>>> import numpy as np
>>> from numpy import linalg as LA
>>> np.set_printoptions(suppress=True, linewidth=200)
>>> rd = lambda a: np.round(a, 2) + 0
>>> m1 = np.loadtxt("mat.csv", delimiter=",")
>>> m1
array([[ 0.,  0.,  0.,  0.,  0.,  0.],
       [ 2.,  0.,  1.,  2., -1., -1.],
       [ 2., -1.,  1.,  1.,  0.,  2.],
       [ 2.,  0.,  1.,  2., -1., -1.],
       [ 0., -1., -2., -4., -1.,  1.],
       [ 0.,  0.,  0.,  0.,  0.,  0.],
       [ 2., -2.,  2.,  1.,  2.,  2.],
       [ 2., -1.,  2., -1.,  2., -2.],
       [ 0.,  0., -1., -3.,  3.,  5.],
       [ 2., -2.,  2.,  1.,  2.,  2.],
       [ 0.,  0.,  0., -3.,  1., -1.],
       [ 2., -2.,  2.,  1.,  2.,  2.],
       [ 0.,  0.,  0.,  0.,  0.,  0.]])
>>> m1.sum(axis=0)
array([14., -9.,  8., -3.,  9.,  9.])
>>> np.unravel_index(np.abs(m1).argmax(), m1.shape)
(np.int64(8), np.int64(5))
>>> m1[:, 6]
Traceback (most recent call last):
  File "<python-input-8>", line 1, in <module>
    m1[:, 6]
    ~~^^^^^^
IndexError: index 6 is out of bounds for axis 1 with size 6
>>> LA.rank(m1)
Traceback (most recent call last):
  File "<python-input-9>", line 1, in <module>
    LA.rank(m1)
    ^^^^^^^
AttributeError: module 'numpy.linalg' has no attribute 'rank'
>>> m1.shape
(13, 6)
>>> mat = np.loadtxt("case3.csv", delimiter=",")
>>> rd(mat)
array([[0.3 , 0.1 , 0.1 , 0.  , 0.3 , 0.1 , 0.1 ],
       [0.38, 0.12, 0.  , 0.25, 0.12, 0.12, 0.  ],
       [0.12, 0.19, 0.12, 0.19, 0.12, 0.12, 0.12],
       [0.19, 0.19, 0.  , 0.19, 0.12, 0.19, 0.12],
       [0.14, 0.21, 0.07, 0.07, 0.29, 0.  , 0.21],
       [0.17, 0.25, 0.25, 0.  , 0.  , 0.17, 0.17],
       [0.33, 0.  , 0.11, 0.11, 0.11, 0.22, 0.11]])
>>> x = np.array([2, 3, -1, 0, 3, -3, 0])
>>> rhs = mat @ x
>>> coef, lr = np.zeros(7), 1 / LA.norm(mat, 2) ** 2
>>> for i in range(4):
...     coef -= lr * mat.T @ (mat @ coef - rhs)
...     if i % 1 == 0: print(i, round(LA.norm(mat @ coef - rhs), 2))
... 
0 1.2
1 1.11
2 1.02
3 0.94
>>> rd(LA.cond(mat))
np.float64(17.21)
>>> F = np.array([[0.7, -1.1, 0.7, -0.4, 1.2],
...     [-1.2, 0.3, 1.3, 0.3, 1.2],
...     [0.1, -1.4, -0.4, -1.0, 0.6],
...     [0.51, -1.26, 0.12, -0.03, 1.05]])
>>> T = np.stack([F, 2 * F, F[::-1]])
>>> rd(np.einsum("bij,cij->bc", T, T))
array([[15.  , 29.99,  4.92],
       [29.99, 59.98,  9.84],
       [ 4.92,  9.84, 15.  ]])
>>> rd(LA.norm(T, axis=(1, 2)))
array([3.87, 7.74, 3.87])
>>> feats = np.array([[0.91, -1.94, 0.06, 0.95, -1.7],
...     [-0.02, -0.08, 0.02, 0.11, 0.03],
...     [1.1, -2.13, -0.23, 1.12, -2.28],
...     [1.92, -3.99, -0.02, 1.9, -4.04],
...     [1.96, -3.98, -0.02, 2.11, -4.05],
...     [0.93, -1.99, 0.01, 0.94, -1.94],
...     [1.08, -1.9, 0.0, 0.97, -2.16]])
>>> rd(LA.norm(feats, 2) / LA.norm(feats))
np.float64(1.0)
>>> np.argsort(-LA.norm(feats, axis=0).round(6), kind="stable")[:3]
array([4, 1, 3])
>>> [round(float(x), 2) for x in LA.svd(feats, compute_uv=False)[:3]]
[10.97, 0.32, 0.2]
>>> LA.matrix_rank(feats, rtol=0.1)
np.int64(1)
>>> left, s, VT = LA.svd(feats, full_matrices=False)
>>> rd(s / s[0])
array([1.  , 0.03, 0.02, 0.01, 0.01])
>>> rd(left.T @ left)
array([[1., 0., 0., 0., 0.],
       [0., 1., 0., 0., 0.],
       [0., 0., 1., 0., 0.],
       [0., 0., 0., 1., 0.],
       [0., 0., 0., 0., 1.]])
>>> np.abs(left[:, 0]).round(6).argmax()
np.int64(4)
>>> left.shape, s.shape, VT.shape
((7, 5), (5,), (5, 5))
>>> rd(s)
array([10.97,  0.32,  0.2 ,  0.15,  0.08])
>>> rd(np.cumsum(s ** 2) / np.sum(s ** 2))
array([1., 1., 1., 1., 1.])
>>> rd(np.abs(VT[0]))
array([0.31, 0.63, 0.01, 0.32, 0.64])
>>> rng = np.random.default_rng(2721)
>>> labels = rng.permutation(5)
>>> other = feats[:, labels] * rng.choice([-1, 1], 5)
>>> other
array([[-1.94,  0.95, -0.06,  1.7 ,  0.91],
       [-0.08,  0.11, -0.02, -0.03, -0.02],
       [-2.13,  1.12,  0.23,  2.28,  1.1 ],
       [-3.99,  1.9 ,  0.02,  4.04,  1.92],
       [-3.98,  2.11,  0.02,  4.05,  1.96],
       [-1.99,  0.94, -0.01,  1.94,  0.93],
       [-1.9 ,  0.97, -0.  ,  2.16,  1.08]])
>>> left, _, VT = LA.svd(feats.T @ other)
>>> labels
array([1, 3, 2, 4, 0])
>>> data = np.array([[0, 0, 0, 0, 0, 0],
...     [-2, -1, 0, 0, 0, 0],
...     [-1, 2, -3, 0, 0, 0],
...     [-2, -3, 0, -3, 0, 0],
...     [2, 1, 0, -1, -2, 0],
...     [-3, 1, -2, -2, 3, 0]])
>>> rk = LA.matrix_rank(data)
>>> rk
np.int64(5)
>>> ns = LA.svd(data)[2][rk:].T
>>> [int(LA.matrix_rank(data[:i])) for i in range(1, len(data) + 1)]
[0, 1, 2, 3, 4, 5]
>>> data @ ns
array([[0.],
       [0.],
       [0.],
       [0.],
       [0.],
       [0.]])
>>> ns.shape
(6, 1)
>>> rd(LA.norm(data, 2) / LA.norm(data))
np.float64(0.73)
>>> left, s = LA.svd(data)
Traceback (most recent call last):
  File "<python-input-49>", line 1, in <module>
    left, s = LA.svd(data)
    ^^^^^^^
ValueError: too many values to unpack (expected 2)
>>> left, s, VT = LA.svd(data, full_matrices=False)
>>> np.allclose(left * s @ VT, data)
True
>>> (s > 1e-8).sum()
np.int64(5)
>>> rd(np.abs(VT[0]))
array([0.71, 0.11, 0.35, 0.4 , 0.45, 0.  ])
>>> rd(np.cumsum(s ** 2) / np.sum(s ** 2))
array([0.53, 0.83, 0.95, 0.99, 1.  , 1.  ])
>>> np.abs(left[:, 0]).round(6).argmax()
np.int64(5)
>>> rd(left.T @ left)
array([[1., 0., 0., 0., 0., 0.],
       [0., 1., 0., 0., 0., 0.],
       [0., 0., 1., 0., 0., 0.],
       [0., 0., 0., 1., 0., 0.],
       [0., 0., 0., 0., 1., 0.],
       [0., 0., 0., 0., 0., 1.]])
>>> data.reshape(-1, 2)
array([[ 0,  0],
       [ 0,  0],
       [ 0,  0],
       [-2, -1],
       [ 0,  0],
       [ 0,  0],
       [-1,  2],
       [-3,  0],
       [ 0,  0],
       [-2, -3],
       [ 0, -3],
       [ 0,  0],
       [ 2,  1],
       [ 0, -1],
       [-2,  0],
       [-3,  1],
       [-2, -2],
       [ 3,  0]])
>>> T = data.reshape(6, 2, -1)
>>> np.einsum("ihd,ihd->ih", T, T)
array([[ 0,  0],
       [ 5,  0],
       [14,  0],
       [13,  9],
       [ 5,  5],
       [14, 13]])
>>> T[:, 0]
array([[ 0,  0,  0],
       [-2, -1,  0],
       [-1,  2, -3],
       [-2, -3,  0],
       [ 2,  1,  0],
       [-3,  1, -2]])
>>> T.shape
(6, 2, 3)
>>> W0 = np.load("out14.npy")
>>> W0
array([[-2,  2],
       [ 2, -2]])
>>> evals, V = LA.eigh(W0)
>>> rd(LA.eigvalsh(W0 @ W0))
array([ 0., 16.])
>>> rd(V @ np.diag(evals) @ V.T)
array([[-2.,  2.],
       [ 2., -2.]])
>>> np.abs(V[:, -1]).round(6).argmax()
np.int64(0)
>>> other = W0 + rng.integers(-2, 3, (2, 1)) @ rng.integers(-2, 3, (1, 2))
>>> other
array([[-3,  3],
       [ 0,  0]])
>>> np.abs(other - W0).sum(axis=1)
array([2, 4])
>>> other - W0
array([[-1,  1],
       [-2,  2]])
>>> evals, V = LA.eigh(W0)
>>> x = np.array([3, -3])
>>> rd(LA.eigvalsh(W0[1:, 1:]))
array([-2.])
>>> x @ W0 @ x
np.int64(-72)
>>> x @ W0 @ x / (x @ x), evals[0], evals[-1]
(np.float64(-4.0), np.float64(-4.0), np.float64(0.0))
>>> hat = np.triu(np.array([[-5, 9], [5, -3]]), 1) + np.eye(2)
>>> other = hat @ W0 @ LA.inv(hat)
>>> LA.matrix_rank(other)
np.int64(1)
>>> hat @ W0 - W0 @ hat
array([[ 18.,   0.],
       [  0., -18.]])
>>> A = np.loadtxt("w.csv", delimiter=",")
>>> A
array([[  7., -24.,  -8.,  -3.,  -5.,   4.,  -9.],
       [  9.,  21.,   7.,  -2.,   1.,   7.,   7.],
       [  9.,  -6.,  -2.,   1.,   9.,  -7.,  -2.],
       [  1.,  -6.,  -2.,   3.,  -9.,  -5.,   9.],
       [ -4.,  15.,   5.,  -9.,   8.,   8.,  -3.],
       [  1.,  -3.,  -1.,   6.,  -7.,  -1.,   9.],
       [ -9.,  27.,   9.,   5.,   4.,  -5.,   7.]])
>>> # rows and columns are dependent
>>> left, s, VT = LA.svd(A)
>>> V = VT[:(s > 1e-8).sum()]
>>> x = A[2] + 4 * A[1] + rng.integers(2) * np.eye(7)[0]
>>> x
array([45., 78., 26., -7., 13., 21., 26.])
>>> np.allclose(V.T @ V @ x, x)
True
>>> other = A + rng.integers(-2, 3, (7, 6)) @ rng.integers(-2, 3, (6, 7))
>>> other
array([[ 10., -18., -20.,   8.,   1.,   8.,   5.],
       [  4.,  19.,   7.,   0.,  -3.,   6.,  17.],
       [ 13.,  -7.,  -5.,   0.,  17.,  -4.,  -6.],
       [  9.,  -5., -12.,   7.,   5.,   1.,   7.],
       [-10.,  10.,  15., -15.,  -1.,  -3.,  -3.],
       [  4.,   2.,  -1.,   4.,  -5.,  -8.,   9.],
       [ -9.,  24.,  10.,   0.,   7.,  -7.,   5.]])
>>> other - A
array([[  3.,   6., -12.,  11.,   6.,   4.,  14.],
       [ -5.,  -2.,   0.,   2.,  -4.,  -1.,  10.],
       [  4.,  -1.,  -3.,  -1.,   8.,   3.,  -4.],
       [  8.,   1., -10.,   4.,  14.,   6.,  -2.],
       [ -6.,  -5.,  10.,  -6.,  -9., -11.,   0.],
       [  3.,   5.,   0.,  -2.,   2.,  -7.,   0.],
       [  0.,  -3.,   1.,  -5.,   3.,  -2.,  -2.]])
>>> np.unique(A.round(6), axis=0).shape
(7, 7)
>>> rd(np.trace(LA.pinv(A) @ A))
np.float64(6.0)
>>> np.allclose(A[:-1].T @ LA.lstsq(A[:-1].T, A[-1])[0], A[-1])
True
>>> rd(LA.matrix_power(A, 3))
array([[ -9107., -24474.,  -8158.,   2267.,  -5569.,  -5412.,  -6155.],
       [  4954.,   5301.,   1767.,   -410.,    401.,   2303.,   1976.],
       [ -1308.,  -8301.,  -2767.,   -785.,   -668.,    769.,  -3283.],
       [ -1216.,   1662.,    554.,    459.,    121.,  -1592.,    794.],
       [  5192.,   9444.,   3148.,  -1433.,   2155.,   3780.,   2423.],
       [  -842.,   3459.,   1153.,    978.,     95.,  -1843.,   1642.],
       [  9450.,  24780.,   8260.,  -2233.,   5559.,   5504.,   6172.]])
>>> np.trace(A)
np.float64(43.0)
>>> rd(np.sort(np.abs(LA.eigvals(A))))
array([ 0.  ,  3.72,  5.99,  9.91,  9.91, 20.62, 20.62])
>>> E = np.array([[0, 0, 0, 0, 0], [0, -2, 0, 0, 8], [0, -7, 0, 0, 0], [0, 0, 0, 9, 3]])
>>> E
array([[ 0,  0,  0,  0,  0],
       [ 0, -2,  0,  0,  8],
       [ 0, -7,  0,  0,  0],
       [ 0,  0,  0,  9,  3]])
>>> # null space of dimension 2
>>> W = np.array([[0, 3, 1, 2, -3, 0],
...     [-2, -2, -2, -1, 1, 1],
...     [-2, 0, 1, 3, -3, 2],
...     [-1, -1, 1, 3, 2, -1],
...     [-3, 3, 0, -3, 1, -3]])
>>> coef = np.array([2, 2, -3, 1, 0, 0])
>>> hid = np.maximum(E @ W + coef, 0)
>>> (hid > 0).mean(axis=0)
array([0.5 , 1.  , 0.75, 0.75, 0.5 , 0.  ])
>>> (hid > 0).astype(int)
array([[1, 1, 0, 1, 0, 0],
       [0, 1, 1, 0, 1, 0],
       [1, 1, 1, 1, 0, 0],
       [0, 1, 1, 1, 1, 0]])
>>> W2 = np.array([[1, -2, 0],
...     [-1, 2, 0],
...     [1, 0, -2],
...     [-2, -2, 0],
...     [0, -2, -1],
...     [-2, 0, -1]])
>>> hid @ W2
array([[ -2,  -2,   0],
       [-29,  48,  -8],
       [ -5, -16, -22],
       [-34, -76, -33]])
